$ python3 -q
>>> import numpy as np
>>> np.set_printoptions(suppress=True, linewidth=140)
>>> J = np.loadtxt("a.csv", delimiter=",")
>>> J
array([[ 2.37, -0.63,  0.7 ],
       [-0.63, -5.25,  2.29],
       [ 0.7 ,  2.29,  1.88]])
>>> q, evecs = np.linalg.qr(J[:, :2])[0], np.linalg.qr(J[:, 2:])[0]
>>> sigma = np.linalg.svd(q.T @ evecs, compute_uv=False)
>>> np.round(np.degrees(np.arccos(sigma.clip(0, 1))), 2)
array([55.86])
>>> sigma.round(2)
array([0.56])
>>> (sigma > 0.9).sum()
np.int64(0)
>>> rng = np.random.default_rng(73)
>>> idx = rng.permutation(3)
>>> idx
array([0, 2, 1])
>>> M2 = J[idx][:, idx]
>>> M2
array([[ 2.37,  0.7 , -0.63],
       [ 0.7 ,  1.88,  2.29],
       [-0.63,  2.29, -5.25]])
>>> np.trace(M2)
np.float64(-1.0)
>>> F = np.array([[-1.4, -0.1, 0.2], [-0.3, 0.4, -1.3], [-1.1, 0.8, -2.0]])
>>> F[1] = F[2] + 0.05 * rng.normal(size=3)
>>> F.round(2)
array([[-1.4 , -0.1 ,  0.2 ],
       [-1.06,  0.78, -1.99],
       [-1.1 ,  0.8 , -2.  ]])
>>> proj = np.triu(np.array([[-4, 4, 8], [3, -5, 6], [-3, 5, -6]]), 1) + np.eye(3)
>>> M2 = proj @ J @ np.linalg.inv(proj)
>>> np.round(np.poly(M2), 2)
array([  1.  ,   1.  , -23.99,  36.01])
>>> round(float(np.linalg.det(M2)), 2)
-36.01
>>> round(float(np.trace(M2)), 2), np.trace(J)
(-1.0, np.float64(-1.0))
>>> np.all(np.linalg.eigvalsh(J) > 0)
np.False_
>>> np.round(np.linalg.eigvalsh(J).min(), 2)
np.float64(-6.0)
>>> np.einsum("ii->", J)
np.float64(-1.0)
>>> np.round(np.einsum("ij,ji->", J, J), 2)
np.float64(48.98)
>>> round(np.linalg.det(J.T), 2)
np.float64(-36.01)
>>> arr = np.loadtxt("mat.csv", delimiter=",")
>>> arr
array([[-1.,  0.,  0.,  0.],
       [ 0.,  0.,  0.,  0.],
       [ 0.,  0.,  2.,  0.],
       [ 0.,  0.,  0., -2.]])
>>> vals, evecs = np.linalg.eig(J)
>>> np.round(np.sort(np.linalg.eigvals(J @ J)), 2)
array([ 4.02,  8.97, 35.99])
>>> r = np.linalg.matrix_rank(arr)
>>> r
np.int64(3)
>>> N = np.linalg.svd(arr)[2][r:].T
>>> [int(np.linalg.matrix_rank(arr[:, :j + 1])) for j in range(4)]
[1, 1, 2, 3]
>>> N @ N.T
array([[0., 0., 0., 0.],
       [0., 1., 0., 0.],
       [0., 0., 0., 0.],
       [0., 0., 0., 0.]])
>>> np.linalg.matrix_rank(arr.T @ arr), np.linalg.matrix_rank(arr @ arr.T)
(np.int64(3), np.int64(3))
>>> [int(np.linalg.matrix_rank(np.delete(arr, i, axis=0))) for i in range(4)]
[2, 3, 2, 2]
>>> np.allclose(arr @ N, 0)
True
>>> N[:, 0] / N[np.abs(N[:, 0]).round(6).argmax(), 0]
array([0., 1., 0., 0.])
